$ ipython --no-banner

In [1]: import numpy as np

In [2]: np.set_printoptions(precision=1, suppress=True, linewidth=200, floatmode="fixed")

In [3]: B = np.array([[-6, 4, 0, -3, 0, -4],
   ...:     [0, 4, 5, -9, 1, -9],
   ...:     [6, 6, 3, 7, 3, -2],
   ...:     [0, -5, 5, 0, -8, 3],
   ...:     [-3, 6, 1, -7, 9, 9],
   ...:     [-4, 2, 7, 2, -3, 9]])

In [4]: feats = B - B.T

In [5]: feats
Out[5]: 
array([[  0,   4,  -6,  -3,   3,   0],
       [ -4,   0,  -1,  -4,  -5, -11],
       [  6,   1,   0,   2,   2,  -9],
       [  3,   4,  -2,   0,  -1,   1],
       [ -3,   5,  -2,   1,   0,  12],
       [  0,  11,   9,  -1, -12,   0]])

In [6]: # antisymmetric, zero diagonal

In [7]: B = np.array([[0, 1], [0, 1], [0, 1], [1, 0], [1, 2], [0, 2]])

In [8]: np.einsum("ik,kj->ij", feats, B)
Out[8]: 
array([[  0,   4],
       [ -9, -37],
       [  4,  -7],
       [ -1,   5],
       [  1,  24],
       [-13,  -4]])

In [9]: np.einsum("ij,ij->i", feats, feats)
Out[9]: array([ 70, 179, 126,  31, 183, 347])

In [10]: feats @ B
Out[10]: 
array([[  0,   4],
       [ -9, -37],
       [  4,  -7],
       [ -1,   5],
       [  1,  24],
       [-13,  -4]])

In [11]: x = np.array([-8, 4, -7, -7, 2, -8])

In [12]: x @ feats @ x
Out[12]: np.int64(0)

In [13]: np.round(np.linalg.det(feats), 1)
Out[13]: np.float64(119716.0)

In [14]: np.round(np.linalg.eigvals(feats).real, 1) + 0
Out[14]: array([0.0, 0.0, 0.0, 0.0, 0.0, 0.0])

In [15]: q = np.linalg.solve(np.eye(6) - feats, np.eye(6) + feats)

In [16]: print(round(np.linalg.det(q), 1))
1.0

In [17]: rng = np.random.default_rng(83799)

In [18]: B = feats + rng.integers(-2, 3, (6, 4)) @ rng.integers(-2, 3, (4, 6))

In [19]: print(B)
[[  1   1  -5  -3   3   1]
 [  2  -3   5  -5  -4 -12]
 [  7   4   7   5   2  -8]
 [ -3   7  -8   1  -2   2]
 [ -4   6   1  -1   4   5]
 [ -9  14   6   1 -11  -1]]

In [20]: print(np.round(np.linalg.svd(B - feats, compute_uv=False), 1) + 0)
[16.6  9.7  7.6  3.1  0.0  0.0]

In [21]: w1 = np.array([[1, 1, 0, 1, 0],
    ...:     [1, 0, 0, 3, 3],
    ...:     [3, 0, 0, 1, 2],
    ...:     [3, 0, 1, 1, 2],
    ...:     [1, 0, 1, 3, 3],
    ...:     [0, 0, 3, 2, 0]])

In [22]: coef = np.array([0, 3, 2, 3, -3])

In [23]: act = np.maximum(feats @ w1 + coef, 0)

In [24]: print((act > 0).astype(int))
[[0 1 1 1 0]
 [0 0 0 0 0]
 [1 1 0 1 1]
 [0 1 1 1 1]
 [0 0 1 1 1]
 [1 1 0 1 1]]

In [25]: act
Out[25]: 
array([[ 0,  3,  2, 15,  0],
       [ 0,  0,  0,  0,  0],
       [15,  9,  0,  2, 10],
       [ 0,  6,  4, 15,  2],
       [ 0,  0, 39, 38, 10],
       [23,  3,  0,  8, 10]])

In [26]: (act > 0).mean(axis=0)
Out[26]: array([0.3, 0.7, 0.5, 0.8, 0.7])

In [27]: cent = np.array([[2, 0], [0, 0], [-2, 2], [1, 0], [2, 1]])

In [28]: act @ cent
Out[28]: 
array([[ 11,   4],
       [  0,   0],
       [ 52,  10],
       [ 11,  10],
       [-20,  88],
       [ 74,  10]])

In [29]: W0 = np.tril(np.array([[-4, 4, 1, 5, 4, -2, -1, 5, 4, 5],
    ...:     [0, -3, 2, 2, 4, 2, -4, 2, -5, -3],
    ...:     [-1, 0, 2, -4, -4, 1, -4, -3, -1, -1],
    ...:     [-2, -1, -3, 5, -2, 4, 1, -1, 1, -5],
    ...:     [2, -2, -4, -4, 1, -5, -5, 1, 5, 0],
    ...:     [-4, 2, -4, 1, -4, 1, 0, -2, 3, -1],
    ...:     [-4, 3, -5, -1, 0, 1, 5, 3, -4, 4],
    ...:     [-3, 2, 1, 3, -1, 5, 1, -2, 0, 5],
    ...:     [5, 0, 1, -5, 5, -1, 3, -3, -3, -4],
    ...:     [4, -4, -5, 3, -4, -2, -3, -5, 1, -1]]), -1) + np.eye(10, dtype=int)

In [30]: W0
Out[30]: 
array([[ 1,  0,  0,  0,  0,  0,  0,  0,  0,  0],
       [ 0,  1,  0,  0,  0,  0,  0,  0,  0,  0],
       [-1,  0,  1,  0,  0,  0,  0,  0,  0,  0],
       [-2, -1, -3,  1,  0,  0,  0,  0,  0,  0],
       [ 2, -2, -4, -4,  1,  0,  0,  0,  0,  0],
       [-4,  2, -4,  1, -4,  1,  0,  0,  0,  0],
       [-4,  3, -5, -1,  0,  1,  1,  0,  0,  0],
       [-3,  2,  1,  3, -1,  5,  1,  1,  0,  0],
       [ 5,  0,  1, -5,  5, -1,  3, -3,  1,  0],
       [ 4, -4, -5,  3, -4, -2, -3, -5,  1,  1]])

In [31]: # triangular

In [32]: np.linalg.matrix_power(feats, 3)
Out[32]: 
array([[    0,   -56,   918,   142,  -694,  -304],
       [   56,     0,  -574,   788,  1416,  3962],
       [ -918,   574,     0,    92,  -148,  3178],
       [ -142,  -788,   -92,     0,   310,  -432],
       [  694, -1416,   148,  -310,     0, -4636],
       [  304, -3962, -3178,   432,  4636,     0]])

In [33]: round(float(np.abs(np.linalg.eigvals(feats)).max()), 1)
Out[33]: 19.3

In [34]: C2 = W0.T @ W0

In [35]: np.allclose(C2, C2.T)
Out[35]: True

In [36]: np.round(np.linalg.svd(W0, compute_uv=False) ** 2, 1) + 0
Out[36]: array([178.8, 142.0,  75.5,  20.0,  11.5,   6.0,   1.7,   0.5,   0.0,   0.0])

In [37]: np.linalg.matrix_rank(C2)
Out[37]: np.int64(10)

In [38]: print(round(float(np.abs(np.linalg.eigvals(W0)).max()), 1))
1.0

In [39]: round(float(np.linalg.det(W0)), 1)
Out[39]: 1.0

In [40]: np.trace(W0)
Out[40]: np.int64(10)

In [41]: W0 @ W0
Out[41]: 
array([[  1,   0,   0,   0,   0,   0,   0,   0,   0,   0],
       [  0,   1,   0,   0,   0,   0,   0,   0,   0,   0],
       [ -2,   0,   1,   0,   0,   0,   0,   0,   0,   0],
       [ -1,  -2,  -6,   1,   0,   0,   0,   0,   0,   0],
       [ 16,   0,   4,  -8,   1,   0,   0,   0,   0,   0],
       [-14,  11,   5,  18,  -8,   1,   0,   0,   0,   0],
       [ -5,   9, -11,  -1,  -4,   2,   1,   0,   0,   0],
       [-39,  16, -28,  14, -22,  11,   2,   1,   0,   0],
       [ 30,  -4, -17, -43,  17, -14,   3,  -6,   1,   0],
       [ 39, -26,  16,   3,  10, -33,  -8, -13,   2,   1]])

In [42]: (W0 - W0.T) / 2
Out[42]: 
array([[ 0.0,  0.0,  0.5,  1.0, -1.0,  2.0,  2.0,  1.5, -2.5, -2.0],
       [ 0.0,  0.0,  0.0,  0.5,  1.0, -1.0, -1.5, -1.0,  0.0,  2.0],
       [-0.5,  0.0,  0.0,  1.5,  2.0,  2.0,  2.5, -0.5, -0.5,  2.5],
       [-1.0, -0.5, -1.5,  0.0,  2.0, -0.5,  0.5, -1.5,  2.5, -1.5],
       [ 1.0, -1.0, -2.0, -2.0,  0.0,  2.0,  0.0,  0.5, -2.5,  2.0],
       [-2.0,  1.0, -2.0,  0.5, -2.0,  0.0, -0.5, -2.5,  0.5,  1.0],
       [-2.0,  1.5, -2.5, -0.5,  0.0,  0.5,  0.0, -0.5, -1.5,  1.5],
       [-1.5,  1.0,  0.5,  1.5, -0.5,  2.5,  0.5,  0.0,  1.5,  2.5],
       [ 2.5,  0.0,  0.5, -2.5,  2.5, -0.5,  1.5, -1.5,  0.0, -0.5],
       [ 2.0, -2.0, -2.5,  1.5, -2.0, -1.0, -1.5, -2.5,  0.5,  0.0]])

In [43]: np.allclose(W0, W0.T)
Out[43]: False

In [44]: np.linalg.matrix_power(W0, 3)
Out[44]: 
array([[   1,    0,    0,    0,    0,    0,    0,    0,    0,    0],
       [   0,    1,    0,    0,    0,    0,    0,    0,    0,    0],
       [  -3,    0,    1,    0,    0,    0,    0,    0,    0,    0],
       [   3,   -3,   -9,    1,    0,    0,    0,    0,    0,    0],
       [  30,    6,   24,  -12,    1,    0,    0,    0,    0,    0],
       [ -75,   11,  -21,   51,  -12,    1,    0,    0,    0,    0],
       [ -12,   25,   -5,   16,  -12,    3,    1,    0,    0,    0],
       [-138,   76,  -35,  114,  -67,   18,    3,    1,    0,    0],
       [ 234,  -26,   80, -151,   84,  -42,    0,   -9,    1,    0],
       [ 254, -169,  123, -108,  161, -110,  -18,  -24,    3,    1]])

In [45]: np.allclose(W0 @ W0.T, W0.T @ W0)
Out[45]: False
